$ python -q
>>> import numpy as np
>>> np.set_printoptions(precision=2, suppress=True, linewidth=140)
>>> tidy = lambda a: np.round(a, 2) + 0
>>> f = np.array([-3, -2, -2, -1, -2])
>>> feats = f[np.abs(np.subtract.outer(np.arange(5), np.arange(5)))]
>>> print(feats)
[[-3 -2 -2 -1 -2]
 [-2 -3 -2 -2 -1]
 [-2 -2 -3 -2 -2]
 [-1 -2 -2 -3 -2]
 [-2 -1 -2 -2 -3]]
>>> rng = np.random.default_rng(154)
>>> z = rng.permutation(5)
>>> print(z)
[1 2 4 0 3]
>>> other = feats[z][:, z]
>>> print(np.diag(other))
[-3 -3 -3 -3 -3]
>>> print(np.trace(other))
-15
>>> print(tidy(np.sort(np.abs(np.linalg.eigvals(other)))))
[ 0.    0.78  2.    2.   10.22]
>>> Uu, sig, vt = np.linalg.svd(feats)
>>> print(tidy(sig))
[10.22  2.    2.    0.78  0.  ]
>>> print(np.argmax(sig[:-1] / (sig[1:] + 1e-6)) + 1)
4
>>> other = Uu[:, :4] @ np.diag(sig[:4]) @ vt[:4]
>>> print(np.linalg.matrix_rank(feats, rtol=0.05))
4
>>> print(np.linalg.matrix_rank(other))
4
>>> print(tidy(np.linalg.norm(feats - other, 2)), tidy(sig[4]))
0.0 0.0
>>> print(tidy(np.abs(feats - other).max()))
0.0
>>> print(tidy(other))
[[-3. -2. -2. -1. -2.]
 [-2. -3. -2. -2. -1.]
 [-2. -2. -3. -2. -2.]
 [-1. -2. -2. -3. -2.]
 [-2. -1. -2. -2. -3.]]
>>> print(tidy(np.linalg.norm(feats - other) / np.linalg.norm(feats)))
0.0
>>> r = np.linalg.matrix_rank(other)
>>> print(r)
4
>>> null = np.linalg.svd(other)[2][r:].T
>>> print(np.linalg.matrix_rank(other.T @ other), np.linalg.matrix_rank(other @ other.T))
4 4
>>> print(tidy(other @ null))
[[0.]
 [0.]
 [0.]
 [0.]
 [0.]]
>>> print([int(np.linalg.matrix_rank(other[:, :j + 1])) for j in range(5)])
[1, 2, 3, 4, 4]
>>> print([int(np.linalg.matrix_rank(other[:i])) for i in range(1, len(other) + 1)])
[1, 2, 3, 4, 4]
>>> print([int(np.linalg.matrix_rank(np.delete(other, i, axis=0))) for i in range(5)])
[4, 4, 3, 4, 4]
>>> print(tidy(null @ null.T))
[[ 0.25 -0.25  0.    0.25 -0.25]
 [-0.25  0.25  0.   -0.25  0.25]
 [ 0.    0.    0.    0.    0.  ]
 [ 0.25 -0.25  0.    0.25 -0.25]
 [-0.25  0.25  0.   -0.25  0.25]]
>>> print(np.allclose(other @ null, 0))
True
>>> print(np.linalg.cond(feats) > 100)
True
>>> print(np.linalg.matrix_rank(feats, rtol=0.1))
3
>>> print(np.argsort(-np.linalg.norm(feats, axis=0).round(6), kind="stable")[:3])
[2 0 1]
>>> r = np.linalg.matrix_rank(feats)
>>> print(r)
4
>>> null = np.linalg.svd(feats)[2][r:].T
>>> print([int(np.linalg.matrix_rank(feats[:i])) for i in range(1, len(feats) + 1)])
[1, 2, 3, 4, 4]
>>> print(null.shape)
(5, 1)
>>> print(tidy(null @ null.T))
[[ 0.25 -0.25  0.    0.25 -0.25]
 [-0.25  0.25  0.   -0.25  0.25]
 [ 0.    0.    0.    0.    0.  ]
 [ 0.25 -0.25  0.    0.25 -0.25]
 [-0.25  0.25  0.   -0.25  0.25]]
>>> print(np.allclose(feats @ null, 0))
True
>>> mat = np.loadtxt("case12.csv", delimiter=",")
>>> print(tidy(mat))
[[0.   0.04 0.04 0.02]
 [0.04 0.45 0.45 0.21]
 [0.04 0.45 0.45 0.21]
 [0.02 0.21 0.21 0.09]]
>>> Uu, sig, vt = np.linalg.svd(mat)
>>> V = vt[:(sig > 1e-8).sum()]
>>> vec = mat[1] + 4 * mat[3] + rng.integers(2) * np.eye(4)[3]
>>> print(tidy(vec))
[0.12 1.27 1.27 1.58]
>>> print(np.linalg.matrix_rank(np.vstack([mat, vec])))
2
>>> print(tidy(V.T @ V))
[[0.   0.04 0.04 0.02]
 [0.04 0.45 0.45 0.21]
 [0.04 0.45 0.45 0.21]
 [0.02 0.21 0.21 0.09]]
>>> print(np.allclose(V.T @ V @ vec, vec))
False
>>> print(tidy(np.linalg.norm(vec - V.T @ V @ vec)))
0.95
>>> print(tidy(np.diag(V.T @ V)))
[0.   0.45 0.45 0.09]
>>> vec = np.array([-3, -1, -1, 2])
>>> print(tidy(np.einsum("ij,j->i", mat, vec)))
[-0.06 -0.62 -0.62 -0.28]
>>> other = np.array([[-2, 0], [-2, 0]])
>>> cent = np.kron(other, mat)
>>> print(cent.shape)
(8, 8)
>>> print(np.linalg.matrix_rank(cent))
1
>>> K = np.loadtxt("dump.csv", delimiter=",")
>>> print(K)
[[ 0. -2. -2. -1.  1. -2.  0. -3. -3.  2. -1.]
 [-2.  0. -2. -2. -1.  1. -2.  0. -3. -3.  2.]
 [-2. -2.  0. -2. -2. -1.  1. -2.  0. -3. -3.]
 [-1. -2. -2.  0. -2. -2. -1.  1. -2.  0. -3.]
 [ 1. -1. -2. -2.  0. -2. -2. -1.  1. -2.  0.]
 [-2.  1. -1. -2. -2.  0. -2. -2. -1.  1. -2.]
 [ 0. -2.  1. -1. -2. -2.  0. -2. -2. -1.  1.]
 [-3.  0. -2.  1. -1. -2. -2.  0. -2. -2. -1.]
 [-3. -3.  0. -2.  1. -1. -2. -2.  0. -2. -2.]
 [ 2. -3. -3.  0. -2.  1. -1. -2. -2.  0. -2.]
 [-1.  2. -3. -3.  0. -2.  1. -1. -2. -2.  0.]]
>>> vec = np.array([2, -7, -3, 1])
>>> print(tidy(np.trace(mat)))
1.0
>>> print(tidy(np.linalg.eigvalsh(2 * mat - np.eye(4))))
[-1. -1. -1.  1.]
>>> print(tidy((vec - mat @ vec) @ (mat @ vec)))
0.0
>>> print(tidy(mat @ vec))
[-0.38 -4.23 -4.23 -1.92]
>>> E = np.load("a.npy")
>>> print(tidy(E))
[[ 2.72 -0.09 -0.25 -0.61 -0.86  1.1  -0.71 -0.33  0.36 -0.34]
 [-0.09  2.21  0.54 -0.92 -0.06  1.27 -0.15  0.52 -0.11 -0.37]
 [-0.25  0.54  2.4   0.35  0.02 -0.28 -0.01 -1.08  1.38 -0.67]
 [-0.61 -0.92  0.35  2.44 -0.36 -1.08  0.43  0.44  0.41 -1.27]
 [-0.86 -0.06  0.02 -0.36  1.26 -0.03  0.94  0.1   0.55  1.21]
 [ 1.1   1.27 -0.28 -1.08 -0.03  1.69  0.67  0.14 -0.23  0.15]
 [-0.71 -0.15 -0.01  0.43  0.94  0.67  3.57 -0.74 -0.3   0.65]
 [-0.33  0.52 -1.08  0.44  0.1   0.14 -0.74  1.9  -0.11 -0.17]
 [ 0.36 -0.11  1.38  0.41  0.55 -0.23 -0.3  -0.11  1.97  0.05]
 [-0.34 -0.37 -0.67 -1.27  1.21  0.15  0.65 -0.17  0.05  1.83]]
>>> Uu, sig, vt = np.linalg.svd(E)
>>> V = vt[:(sig > 1e-8).sum()]
>>> vec = E[7] + 4 * E[1] + rng.integers(2) * np.eye(10)[2]
>>> print(tidy(vec))
[-0.71  9.37  1.08 -3.26 -0.14  5.23 -1.34  3.99 -0.55 -1.65]
>>> print(np.allclose(V.T @ V @ vec, vec))
True
>>> print(tidy(np.diag(V.T @ V)))
[0.76 0.63 0.6  0.6  0.34 0.41 0.85 0.66 0.66 0.47]
>>> evals, V = np.linalg.eigh(E)
>>> print(tidy(np.linalg.eigvalsh(E + 5 * np.eye(10))))
[ 5.  5.  5.  5.  7.  8.  8.  9. 10. 10.]
>>> print(np.unique(evals.round(6) + 0, return_counts=True)[1])
[4 1 2 1 2]
>>> print((evals > 1e-8).sum(), (evals < -1e-8).sum())
6 0
>>> print(tidy(V.T @ V))
[[1. 0. 0. 0. 0. 0. 0. 0. 0. 0.]
 [0. 1. 0. 0. 0. 0. 0. 0. 0. 0.]
 [0. 0. 1. 0. 0. 0. 0. 0. 0. 0.]
 [0. 0. 0. 1. 0. 0. 0. 0. 0. 0.]
 [0. 0. 0. 0. 1. 0. 0. 0. 0. 0.]
 [0. 0. 0. 0. 0. 1. 0. 0. 0. 0.]
 [0. 0. 0. 0. 0. 0. 1. 0. 0. 0.]
 [0. 0. 0. 0. 0. 0. 0. 1. 0. 0.]
 [0. 0. 0. 0. 0. 0. 0. 0. 1. 0.]
 [0. 0. 0. 0. 0. 0. 0. 0. 0. 1.]]
>>> A = np.load("layer5.npy")
>>> print(A)
[[-0.15  2.24 -6.37  2.13 -6.15  6.24  0.13  2.08 -4.3   4.22 -2.07]
 [-0.21 -0.8   1.99 -0.7   2.16 -2.11  0.   -0.71  1.4  -1.65  0.73]
 [ 0.17  1.05 -3.6   1.28 -3.49  3.6  -0.12  1.19 -2.2   2.23 -1.26]
 [ 0.02  0.59 -1.25  0.55 -1.44  1.38 -0.07  0.32 -0.88  0.81 -0.33]
 [ 0.07 -0.02 -0.07  0.06 -0.04 -0.06 -0.18 -0.04 -0.01  0.03 -0.03]
 [-0.01  0.75 -2.26  0.59 -2.02  2.15 -0.12  0.69 -1.56  1.32 -0.76]
 [-0.11  1.32 -3.71  1.3  -3.73  3.74 -0.04  1.15 -2.59  2.6  -1.34]
 [-0.09  0.2  -0.39  0.16 -0.54  0.45  0.04  0.13 -0.25  0.36 -0.32]
 [ 0.09  0.79 -2.5   0.8  -2.59  2.55  0.09  0.78 -1.65  1.62 -0.89]
 [-0.1   1.82 -5.5   1.89 -5.43  5.46  0.12  1.85 -3.75  3.52 -1.72]
 [ 0.05  0.74 -2.46  0.76 -2.38  2.55  0.01  0.86 -1.69  1.68 -0.91]
 [-0.04 -1.1   2.72 -0.78  3.1  -2.93 -0.02 -0.91  2.01 -1.91  0.87]
 [ 0.03  0.7  -2.07  0.75 -2.2   2.36  0.05  0.62 -1.24  1.49 -0.73]
 [-0.1  -0.84  2.05 -0.79  2.15 -1.97 -0.06 -0.74  1.27 -1.6   0.66]
 [ 0.1   0.11 -0.12  0.31 -0.31  0.28  0.05  0.09 -0.16  0.17 -0.05]
 [ 0.    0.32 -0.62  0.21 -0.58  0.63 -0.13  0.21 -0.43  0.15 -0.15]
 [ 0.07 -0.6   1.98 -0.61  1.84 -2.03  0.23 -0.66  1.32 -1.33  0.69]
 [-0.04 -0.97  2.44 -0.81  2.64 -2.46 -0.13 -0.79  1.64 -1.59  0.96]
 [ 0.07 -0.79  2.26 -0.73  2.39 -2.29  0.02 -0.94  1.65 -1.55  0.7 ]
 [-0.04  0.8  -3.02  0.86 -2.95  2.85  0.    0.97 -2.14  1.94 -1.14]
 [ 0.05 -2.31  6.68 -2.31  6.59 -6.8  -0.03 -2.2   4.43 -4.36  2.28]
 [ 0.09  0.97 -3.18  1.22 -3.41  3.33  0.04  1.15 -2.3   2.18 -1.11]]
>>> d = np.linalg.norm(A[:, None] - A[None], axis=-1)
>>> print(np.flatnonzero(d[8] < d.mean() / 2))
[ 2  3  5  6  8 10 12 19 21]
>>> print(d.mean(axis=1).argmax())
20
>>> f = np.array([1, 3, 3, 0, 3, 1, 3, 3, 2]) + 0.5
>>> data = np.eye(9) - 2 * np.outer(f, f) / (f @ f)
>>> print(tidy(data))
[[ 0.94 -0.15 -0.15 -0.02 -0.15 -0.06 -0.15 -0.15 -0.1 ]
 [-0.15  0.66 -0.34 -0.05 -0.34 -0.15 -0.34 -0.34 -0.24]
 [-0.15 -0.34  0.66 -0.05 -0.34 -0.15 -0.34 -0.34 -0.24]
 [-0.02 -0.05 -0.05  0.99 -0.05 -0.02 -0.05 -0.05 -0.03]
 [-0.15 -0.34 -0.34 -0.05  0.66 -0.15 -0.34 -0.34 -0.24]
 [-0.06 -0.15 -0.15 -0.02 -0.15  0.94 -0.15 -0.15 -0.1 ]
 [-0.15 -0.34 -0.34 -0.05 -0.34 -0.15  0.66 -0.34 -0.24]
 [-0.15 -0.34 -0.34 -0.05 -0.34 -0.15 -0.34  0.66 -0.24]
 [-0.1  -0.24 -0.24 -0.03 -0.24 -0.1  -0.24 -0.24  0.83]]
>>> z = rng.permutation(9)
>>> print(z)
[7 6 4 2 8 5 1 3 0]
>>> other = data[z][:, z]
>>> print(tidy(np.diag(other)))
[0.66 0.66 0.66 0.66 0.83 0.94 0.66 0.99 0.94]
>>> print(tidy(np.linalg.det(other)), tidy(np.linalg.det(data[z])))
-1.0 -1.0
>>> print(tidy(other))
[[ 0.66 -0.34 -0.34 -0.34 -0.24 -0.15 -0.34 -0.05 -0.15]
 [-0.34  0.66 -0.34 -0.34 -0.24 -0.15 -0.34 -0.05 -0.15]
 [-0.34 -0.34  0.66 -0.34 -0.24 -0.15 -0.34 -0.05 -0.15]
 [-0.34 -0.34 -0.34  0.66 -0.24 -0.15 -0.34 -0.05 -0.15]
 [-0.24 -0.24 -0.24 -0.24  0.83 -0.1  -0.24 -0.03 -0.1 ]
 [-0.15 -0.15 -0.15 -0.15 -0.1   0.94 -0.15 -0.02 -0.06]
 [-0.34 -0.34 -0.34 -0.34 -0.24 -0.15  0.66 -0.05 -0.15]
 [-0.05 -0.05 -0.05 -0.05 -0.03 -0.02 -0.05  0.99 -0.02]
 [-0.15 -0.15 -0.15 -0.15 -0.1  -0.06 -0.15 -0.02  0.94]]
>>> print(np.allclose(other, data))
False
>>> print(tidy(np.sort(np.abs(np.linalg.eigvals(other)))))
[1. 1. 1. 1. 1. 1. 1. 1. 1.]
>>> f = np.array([1, 2, 2, 2, 0, 1, 0, 2, 2])
>>> other = data + np.outer(f, np.eye(9)[5])
>>> print(np.linalg.matrix_rank(other - data))
1
>>> vec = np.array([2, 2, 3, 0, 2, 1, 2, 1, 1])
>>> rhs = data @ vec
>>> b, lr = np.zeros(9), 1 / np.linalg.norm(data, 2) ** 2
>>> for i in range(4):
...     b -= lr * data.T @ (data @ b - rhs)
...     if i % 1 == 0: print(i, round(np.linalg.norm(data @ b - rhs), 2))
... 
0 0.0
1 0.0
2 0.0
3 0.0
>>> print(tidy(np.linalg.cond(data)))
1.0
>>> O, R = np.linalg.qr(data)
>>> print(np.allclose(R.T @ R, data.T @ data))
True
>>> print(tidy(O))
[[-0.94  0.15  0.15  0.02  0.15  0.06  0.15 -0.15 -0.1 ]
 [ 0.15 -0.66  0.34  0.05  0.34  0.15  0.34 -0.34 -0.24]
 [ 0.15  0.34 -0.66  0.05  0.34  0.15  0.34 -0.34 -0.24]
 [ 0.02  0.05  0.05 -0.99  0.05  0.02  0.05 -0.05 -0.03]
 [ 0.15  0.34  0.34  0.05 -0.66  0.15  0.34 -0.34 -0.24]
 [ 0.06  0.15  0.15  0.02  0.15 -0.94  0.15 -0.15 -0.1 ]
 [ 0.15  0.34  0.34  0.05  0.34  0.15 -0.66 -0.34 -0.24]
 [ 0.15  0.34  0.34  0.05  0.34  0.15  0.34  0.66 -0.24]
 [ 0.1   0.24  0.24  0.03  0.24  0.1   0.24 -0.24  0.83]]
>>> print(abs(R[0, 0]), tidy(np.linalg.norm(data[:, 0])))
1.0 1.0
>>> print(np.trace(O @ O.T))
9.0
